$ python -q
>>> import numpy as np
>>> from numpy import linalg as LA
>>> np.set_printoptions(precision=2, suppress=True, linewidth=120, sign=" ")
>>> M = np.load("x.npy")
>>> M
array([[ 0.81, -0.35,  0.19],
       [-0.35,  0.15, -0.08],
       [ 0.19, -0.08,  0.05]])
>>> # projection: eigenvalues are 0 or 1
>>> x = np.array([1, -3, -3])
>>> np.eye(3) - M
array([[ 0.19,  0.35, -0.19],
       [ 0.35,  0.85,  0.08],
       [-0.19,  0.08,  0.95]])
>>> round(float((x - M @ x) @ (M @ x)), 2)
0.0
>>> M @ M @ x
array([ 1.27, -0.54,  0.3 ])
>>> M @ x
array([ 1.27, -0.54,  0.3 ])
>>> ev, vecs = LA.eigh(M)
>>> np.round(LA.svd(M, compute_uv=False), 2) + 0
array([ 1.,  0.,  0.])
>>> ev.round(2) + 0
array([ 0.,  0.,  1.])
>>> vecs @ np.diag(ev) @ vecs.T
array([[ 0.81, -0.35,  0.19],
       [-0.35,  0.15, -0.08],
       [ 0.19, -0.08,  0.05]])
>>> np.abs(vecs[:, -1])
array([ 0.9 ,  0.38,  0.21])
>>> ev.sum(), np.trace(M)
(np.float64(1.0), np.float64(1.0))
>>> np.round(LA.eigvalsh(M @ M), 2) + 0
array([ 0.,  0.,  1.])
>>> np.round(vecs.T @ vecs, 2) + 0
array([[ 1.,  0.,  0.],
       [ 0.,  1.,  0.],
       [ 0.,  0.,  1.]])
>>> np.round(vecs.T @ M @ vecs, 2) + 0
array([[ 0.,  0.,  0.],
       [ 0.,  0.,  0.],
       [ 0.,  0.,  1.]])
>>> rk = LA.matrix_rank(M)
>>> rk
np.int64(1)
>>> null = LA.svd(M)[2][rk:].T
>>> np.allclose(M @ null, 0)
True
>>> [int(LA.matrix_rank(M[:i])) for i in range(1, len(M) + 1)]
[1, 1, 1]
>>> sig = 10 * 0.7 ** np.arange(3)
>>> rng = np.random.default_rng(63114)
>>> arr = rng.normal(size=(16, 3)) * rng.permutation(sig)
>>> arr
array([[ 16.98,  -8.88,   5.4 ],
       [ -9.59,  17.34,   0.99],
       [  4.14,  -6.47,  -0.41],
       [  4.29,   3.06,   2.67],
       [ -2.86,  12.58,  -3.75],
       [ -5.6 ,   3.71,   2.25],
       [  4.65,  16.41,  -7.8 ],
       [ -3.94,  -7.57,  -1.61],
       [  1.2 ,  14.28,  -7.04],
       [ -5.51,  -4.79,   4.2 ],
       [  2.1 , -20.18,   4.04],
       [  0.01,  18.36,  -2.61],
       [-11.13,  15.84,  -0.66],
       [ -0.19,   2.14,   1.35],
       [  8.43,   2.78,   3.79],
       [ -8.41, -16.29,  -5.5 ]])
>>> q, vecs = LA.qr(arr[:, :2])[0], LA.qr(arr[:, 2:])[0]
>>> sig = LA.svd(q.T @ vecs, compute_uv=False)
>>> np.round(LA.norm(q @ q.T - vecs @ vecs.T, 2), 2)
np.float64(1.0)
>>> sig
array([ 0.46])
